$ ipython --no-banner

In [1]: import numpy as np

In [2]: import numpy.linalg as la

In [3]: np.set_printoptions(precision=2, suppress=True, linewidth=140, floatmode="fixed")

In [4]: tidy = lambda a: np.round(a, 2) + 0

In [5]: A = np.load("layer16.npy")

In [6]: A
Out[6]: 
array([[-3.98, -4.00,  5.00,  2.00, -3.00],
       [ 5.00, -1.98, -2.00, -5.00,  3.00],
       [-1.00,  0.00,  0.02,  1.00, -3.00],
       [ 2.00, -3.00, -3.00,  5.02, -5.00],
       [-4.00, -4.00,  5.00,  2.00, -2.98]])

In [7]: tidy(la.det(A[::-1]))
Out[7]: np.float64(-12.51)

In [8]: tidy(la.det(2 * A)), tidy(la.det(A))
Out[8]: (np.float64(-400.24), np.float64(-12.51))

In [9]: print(tidy(la.det(A.T)))
-12.51

In [10]: print(tidy(np.einsum("ii->", A)))
-3.9

In [11]: tidy(la.eigvals(A).sum().real)
Out[11]: np.float64(-3.9)

In [12]: np.kron(np.eye(2, dtype=int), A)
Out[12]: 
array([[-3.98, -4.00,  5.00,  2.00, -3.00, -0.00, -0.00,  0.00,  0.00, -0.00],
       [ 5.00, -1.98, -2.00, -5.00,  3.00,  0.00, -0.00, -0.00, -0.00,  0.00],
       [-1.00,  0.00,  0.02,  1.00, -3.00, -0.00,  0.00,  0.00,  0.00, -0.00],
       [ 2.00, -3.00, -3.00,  5.02, -5.00,  0.00, -0.00, -0.00,  0.00, -0.00],
       [-4.00, -4.00,  5.00,  2.00, -2.98, -0.00, -0.00,  0.00,  0.00, -0.00],
       [-0.00, -0.00,  0.00,  0.00, -0.00, -3.98, -4.00,  5.00,  2.00, -3.00],
       [ 0.00, -0.00, -0.00, -0.00,  0.00,  5.00, -1.98, -2.00, -5.00,  3.00],
       [-0.00,  0.00,  0.00,  0.00, -0.00, -1.00,  0.00,  0.02,  1.00, -3.00],
       [ 0.00, -0.00, -0.00,  0.00, -0.00,  2.00, -3.00, -3.00,  5.02, -5.00],
       [-0.00, -0.00,  0.00,  0.00, -0.00, -4.00, -4.00,  5.00,  2.00, -2.98]])

In [13]: u, v = A[3], A[2]

In [14]: tidy(u @ u)
Out[14]: np.float64(72.2)

In [15]: p = (u @ v) / (u @ u) * u

In [16]: print(tidy(p))
[ 0.50 -0.75 -0.75  1.25 -1.24]

In [17]: tidy(la.norm(u + v) ** 2 + la.norm(u - v) ** 2)
Out[17]: np.float64(166.4)

In [18]: print(tidy(v - p))
[-1.50  0.75  0.77 -0.25 -1.76]

In [19]: tidy(np.outer(u, v))
Out[19]: 
array([[ -2.00,   0.00,   0.04,   2.00,  -6.00],
       [  3.00,   0.00,  -0.06,  -3.00,   9.00],
       [  3.00,   0.00,  -0.06,  -3.00,   9.00],
       [ -5.02,   0.00,   0.10,   5.02, -15.06],
       [  5.00,   0.00,  -0.10,  -5.00,  15.00]])

In [20]: out = np.array([[1, 3], [0, 1], [3, 7], [2, 4], [1, 6]])

In [21]: np.einsum("ij->j", A)
Out[21]: array([ -1.98, -12.98,   5.02,   5.02, -10.98])

In [22]: la.matrix_rank(A @ out)
Out[22]: np.int64(2)

In [23]: la.matrix_rank(np.vstack([A, out.T]))
Out[23]: np.int64(5)

In [24]: la.cond(A) > 100
Out[24]: np.True_

In [25]: np.argsort(-la.norm(A, axis=0).round(6), kind="stable")[:3]
Out[25]: array([2, 0, 4])

In [26]: la.matrix_rank(A, rtol=0.1)
Out[26]: np.int64(4)

In [27]: mat = np.load("run0.npy")

In [28]: mat
Out[28]: 
array([[ 0.40, -0.90,  1.40,  0.00],
       [-0.30,  0.20, -1.30,  0.10],
       [ 7.50, -2.50, -8.00, -4.00],
       [ 0.60, -0.70, -0.30,  0.00],
       [-0.40,  0.10, -0.50, -1.20],
       [ 0.50,  1.30, -0.70, -2.70],
       [ 0.70,  0.90,  1.30, -0.20],
       [ 0.30,  1.50,  0.30,  0.00],
       [-0.80,  0.50, -0.60, -0.20],
       [-2.80,  0.60, -0.80, -0.20],
       [ 0.60,  0.70,  0.50, -0.10],
       [-0.10,  2.80,  1.60, -0.30],
       [-0.20,  0.10,  1.80, -0.40],
       [-0.10,  0.10,  1.00,  2.40],
       [ 1.40,  0.70, -1.80, -0.70],
       [ 0.80,  2.40, -0.20,  0.00],
       [-0.20, -0.50, -0.20,  1.40],
       [ 1.30,  0.60,  0.70,  0.70],
       [ 0.10,  1.40, -0.30,  1.70],
       [ 0.80,  0.60, -0.40,  2.00]])

In [29]: out = np.c_[mat[:, :3] @ np.array([[0, -1, 1], [0, 0, 2], [-1, 1, 0]]), np.array([-2, 1, -2, 0, 0, 2, 1, 1, -2, -1, -1, 0, -2, 1, -1, -2, 0, 2, -1, -1])]

In [30]: tidy(out)
Out[30]: 
array([[ -1.40,   1.00,  -1.40,  -2.00],
       [  1.30,  -1.00,   0.10,   1.00],
       [  8.00, -15.50,   2.50,  -2.00],
       [  0.30,  -0.90,  -0.80,   0.00],
       [  0.50,  -0.10,  -0.20,   0.00],
       [  0.70,  -1.20,   3.10,   2.00],
       [ -1.30,   0.60,   2.50,   1.00],
       [ -0.30,   0.00,   3.30,   1.00],
       [  0.60,   0.20,   0.20,  -2.00],
       [  0.80,   2.00,  -1.60,  -1.00],
       [ -0.50,  -0.10,   2.00,  -1.00],
       [ -1.60,   1.70,   5.50,   0.00],
       [ -1.80,   2.00,   0.00,  -2.00],
       [ -1.00,   1.10,   0.10,   1.00],
       [  1.80,  -3.20,   2.80,  -1.00],
       [  0.20,  -1.00,   5.60,  -2.00],
       [  0.20,   0.00,  -1.20,   0.00],
       [ -0.70,  -0.60,   2.50,   2.00],
       [  0.30,  -0.40,   2.90,  -1.00],
       [  0.40,  -1.20,   2.00,  -1.00]])

In [31]: la.matrix_rank(np.c_[mat, out])
Out[31]: np.int64(5)

In [32]: print(tidy(la.lstsq(mat, out[:, 0])[0]))
[ 0.00  0.00 -1.00  0.00]

In [33]: tidy(la.norm(la.qr(mat)[0].T @ out, axis=0) ** 2 / ((out ** 2).sum(axis=0) + 1e-12))
Out[33]: array([1.00, 1.00, 1.00, 0.08])

In [34]: la.matrix_rank(out)
Out[34]: np.int64(4)

In [35]: cent = out[[3, 7]].astype(float)

In [36]: for _ in range(4):
    ...:     lab = la.norm(out[:, None] - cent, axis=-1).argmin(axis=1)
    ...:     cent = np.array([out[lab == j].mean(axis=0) for j in range(2)])
    ...: 

In [37]: lab
Out[37]: array([0, 0, 0, 0, 0, 1, 1, 1, 0, 0, 1, 1, 0, 0, 1, 1, 0, 1, 1, 1])

In [38]: np.bincount(lab)
Out[38]: array([10, 10])

In [39]: tidy(cent)
Out[39]: 
array([[ 0.75, -1.12, -0.23, -0.70],
       [-0.10, -0.54,  3.22,  0.00]])

In [40]: np.abs(cent[1] - cent[0]).argmax()
Out[40]: np.int64(2)

In [41]: gram = np.cov(mat, rowvar=False)

In [42]: tidy(np.corrcoef(mat.T))
Out[42]: 
array([[ 1.00, -0.50, -0.75, -0.54],
       [-0.50,  1.00,  0.55,  0.28],
       [-0.75,  0.55,  1.00,  0.62],
       [-0.54,  0.28,  0.62,  1.00]])

In [43]: print(tidy(np.corrcoef(mat[:, 1], mat[:, 0])[0, 1]))
-0.5

In [44]: tidy(mat.std(axis=0))
Out[44]: array([1.83, 1.13, 2.00, 1.42])

In [45]: tidy(la.eigvalsh(gram)[::-1])
Out[45]: array([8.21, 1.28, 0.99, 0.73])

In [46]: print(gram.shape)
(4, 4)

In [47]: np.argwhere(np.triu(np.abs(np.corrcoef(mat.T)) > 0.8, 1))
Out[47]: array([], shape=(0, 2), dtype=int64)

In [48]: print(tidy(np.polyfit(mat[:, 1], mat[:, 0], 1)))
[-0.80  0.90]

In [49]: print(np.argsort(-mat.std(axis=0).round(6), kind="stable"))
[2 0 3 1]

In [50]: d = la.norm(mat[:, None] - mat[None], axis=-1)

In [51]: print(np.flatnonzero(d[6] < d.mean() / 2))
[ 6  7 10 12 17]

In [52]: d[6].round(6).argsort(kind="stable")[:4]
Out[52]: array([ 6, 10,  7, 17])

In [53]: d.mean(axis=1).argmax()
Out[53]: np.int64(2)

In [54]: cent = mat[[14, 8]].astype(float)

In [55]: for _ in range(5):
    ...:     lab = la.norm(mat[:, None] - cent, axis=-1).argmin(axis=1)
    ...:     cent = np.array([mat[lab == j].mean(axis=0) for j in range(2)])
    ...: 

In [56]: lab
Out[56]: array([1, 1, 0, 1, 1, 1, 1, 1, 1, 1, 1, 1, 1, 1, 1, 1, 1, 1, 1, 1])

In [57]: print(np.abs(cent[1] - cent[0]).argmax())
2

In [58]: print(tidy(cent[1] - cent[0]))
[-7.36  3.15  8.08  4.12]

In [59]: u = np.array([-7, 2, 5, 7]) + 0.5

In [60]: data = np.eye(4) - 2 * np.outer(u, u) / (u @ u)

In [61]: tidy(data)
Out[61]: 
array([[ 0.37,  0.24,  0.53,  0.72],
       [ 0.24,  0.91, -0.20, -0.28],
       [ 0.53, -0.20,  0.55, -0.61],
       [ 0.72, -0.28, -0.61,  0.17]])

In [62]: u, v = data[1], data[2]

In [63]: print(u @ u)
1.0

In [64]: p = (u @ v) / (u @ u) * u

In [65]: la.matrix_rank(np.outer(u, v))
Out[65]: np.int64(1)

In [66]: tidy(la.norm(data, axis=0))
Out[66]: array([1.00, 1.00, 1.00, 1.00])

In [67]: out = la.inv(data)

In [68]: tidy(la.slogdet(data)[0])
Out[68]: np.float64(-1.0)

In [69]: tidy(la.det(data) * la.det(out))
Out[69]: np.float64(1.0)

In [70]: tidy(out)
Out[70]: 
array([[ 0.37,  0.24,  0.53,  0.72],
       [ 0.24,  0.91, -0.20, -0.28],
       [ 0.53, -0.20,  0.55, -0.61],
       [ 0.72, -0.28, -0.61,  0.17]])

In [71]: np.allclose(out, data.T)
Out[71]: True

In [72]: print(tidy(la.inv(out)))
[[ 0.37  0.24  0.53  0.72]
 [ 0.24  0.91 -0.20 -0.28]
 [ 0.53 -0.20  0.55 -0.61]
 [ 0.72 -0.28 -0.61  0.17]]

In [73]: gram = data.T @ data

In [74]: tidy(gram)
Out[74]: 
array([[1.00, 0.00, 0.00, 0.00],
       [0.00, 1.00, 0.00, 0.00],
       [0.00, 0.00, 1.00, 0.00],
       [0.00, 0.00, 0.00, 1.00]])

In [75]: (data @ data.T).shape
Out[75]: (4, 4)

In [76]: print(np.allclose(gram, gram.T))
True

In [77]: la.matrix_rank(gram)
Out[77]: np.int64(4)

In [78]: [round(float(la.det(data[:i, :i])), 2) + 0 for i in range(1, 5)]
Out[78]: [0.37, 0.28, -0.17, -1.0]

In [79]: tidy(la.eigvalsh(data).min())
Out[79]: np.float64(-1.0)

In [80]: W0 = np.array([[-2, -2], [-2, 0], [2, -1], [-6, -2]])

In [81]: theta = np.radians(120)

In [82]: Rm = np.eye(2)

In [83]: Rm[0, 0] = Rm[1, 1] = np.cos(theta)

In [84]: Rm[0, 1], Rm[1, 0] = -np.sin(theta), np.sin(theta)

In [85]: tidy(Rm)
Out[85]: 
array([[-0.50, -0.87],
       [ 0.87, -0.50]])

In [86]: out = W0 @ Rm.T

In [87]: np.allclose(la.norm(W0, axis=1), la.norm(out, axis=1))
Out[87]: True

In [88]: tidy(la.svd(W0, compute_uv=False)), tidy(la.svd(out, compute_uv=False))
Out[88]: (array([7.25, 2.12]), array([7.25, 2.12]))

In [89]: x = np.array([3, 5])

In [90]: y = W0 @ x

In [91]: c, lr = np.zeros(2), 1 / la.norm(W0, 2) ** 2

In [92]: for i in range(50):
    ...:     c -= lr * W0.T @ (W0 @ c - y)
    ...:     if i % 10 == 0: print(i, round(la.norm(W0 @ c - y), 2))
    ...: 
0 7.45
10 3.04
20 1.24
30 0.51
40 0.21

In [93]: tidy(c)
Out[93]: array([3.01, 4.96])

In [94]: out = np.array([[0, -1, 1], [0, 2, -1]])

In [95]: np.vstack([W0, out.T]).shape
Out[95]: (7, 2)

In [96]: out.T @ W0.T
Out[96]: 
array([[ 0,  0,  0,  0],
       [-2,  2, -4,  2],
       [ 0, -2,  3, -4]])

In [97]: la.matrix_rank(W0 @ out)
Out[97]: np.int64(2)

In [98]: feats = np.load("mat.npy")

In [99]: feats
Out[99]: 
array([[-4, -5,  3,  3],
       [ 0, -1,  2, -3],
       [ 0,  0, -3, -2],
       [ 0,  0,  0,  5]])

In [100]: print(np.poly(feats))
[  1.00   3.00 -21.00 -83.00 -60.00]

In [101]: np.einsum("ij,ji->", feats, feats)
Out[101]: np.int64(51)

In [102]: print(tidy(la.eigvals(feats)))
[-4.00 -1.00 -3.00  5.00]

In [103]: print(tidy(la.det(feats[::-1])))
-60.0

In [104]: tidy(la.det(feats.T))
Out[104]: np.float64(-60.0)

In [105]: tidy(la.det(2 * feats)), tidy(la.det(feats))
Out[105]: (np.float64(-960.0), np.float64(-60.0))

In [106]: rng = np.random.default_rng(6179)

In [107]: lab = rng.permutation(4)

In [108]: out = feats[:, lab] * rng.choice([-1, 1], 4)

In [109]: out
Out[109]: 
array([[-3, -5, -3, -4],
       [-2, -1,  3,  0],
       [ 3,  0,  2,  0],
       [ 0,  0, -5,  0]])

In [110]: Uu, _, VT = la.svd(feats.T @ out)

In [111]: tidy(la.lstsq(feats, out)[0])
Out[111]: 
array([[ 0.00,  0.00,  0.00,  1.00],
       [ 0.00,  1.00,  0.00,  0.00],
       [-1.00,  0.00,  0.00,  0.00],
       [ 0.00,  0.00, -1.00,  0.00]])

In [112]: lab
Out[112]: array([2, 1, 3, 0])

In [113]: tidy(Uu @ VT)
Out[113]: 
array([[ 0.00,  0.00,  0.00,  1.00],
       [ 0.00,  1.00,  0.00,  0.00],
       [-1.00,  0.00,  0.00,  0.00],
       [ 0.00,  0.00, -1.00,  0.00]])

In [114]: O, Rm = la.qr(feats)

In [115]: O.T @ O
Out[115]: 
array([[1.00, 0.00, 0.00, 0.00],
       [0.00, 1.00, 0.00, 0.00],
       [0.00, 0.00, 1.00, 0.00],
       [0.00, 0.00, 0.00, 1.00]])

In [116]: print(Rm)
[[-4.00 -5.00  3.00  3.00]
 [ 0.00 -1.00  2.00 -3.00]
 [ 0.00  0.00 -3.00 -2.00]
 [ 0.00  0.00  0.00  5.00]]

In [117]: np.trace(O @ O.T)
Out[117]: np.float64(4.0)

In [118]: J = np.load("arr.npy")

In [119]: J
Out[119]: 
array([[  1,  -3,   9, -27],
       [  1,  -2,   4,  -8],
       [  1,  -1,   1,  -1],
       [  1,   0,   0,   0],
       [  1,   1,   1,   1]])

In [120]: O = J.astype(float).copy()

In [121]: for j in range(4):
     ...:     O[:, j] -= O[:, :j] @ (O[:, :j].T @ O[:, j])
     ...:     O[:, j] /= la.norm(O[:, j])
     ...: 

In [122]: tidy(O)
Out[122]: 
array([[ 0.45, -0.63,  0.53, -0.32],
       [ 0.45, -0.32, -0.27,  0.63],
       [ 0.45,  0.00, -0.53,  0.00],
       [ 0.45,  0.32, -0.27, -0.63],
       [ 0.45,  0.63,  0.53,  0.32]])

In [123]: O, V = la.qr(J[:, :3])[0], la.qr(J[:, 3:])[0]

In [124]: sigma = la.svd(O.T @ V, compute_uv=False)

In [125]: print((sigma > 0.9).sum())
1

In [126]: P = J @ la.solve(J.T @ J, J.T)

In [127]: tidy((np.eye(5) - P) @ J)
Out[127]: 
array([[0.00, 0.00, 0.00, 0.00],
       [0.00, 0.00, 0.00, 0.00],
       [0.00, 0.00, 0.00, 0.00],
       [0.00, 0.00, 0.00, 0.00],
       [0.00, 0.00, 0.00, 0.00]])

In [128]: tidy(P)
Out[128]: 
array([[ 0.99,  0.06, -0.09,  0.06, -0.01],
       [ 0.06,  0.77,  0.34, -0.23,  0.06],
       [-0.09,  0.34,  0.49,  0.34, -0.09],
       [ 0.06, -0.23,  0.34,  0.77,  0.06],
       [-0.01,  0.06, -0.09,  0.06,  0.99]])

In [129]: tidy(la.eigvalsh(P))
Out[129]: array([0.00, 1.00, 1.00, 1.00, 1.00])

In [130]: tidy(np.diag(P))
Out[130]: array([0.99, 0.77, 0.49, 0.77, 0.99])

In [131]: np.trace(P)
Out[131]: np.float64(4.0)

In [132]: la.matrix_rank(np.eye(5) - P)
Out[132]: np.int64(1)
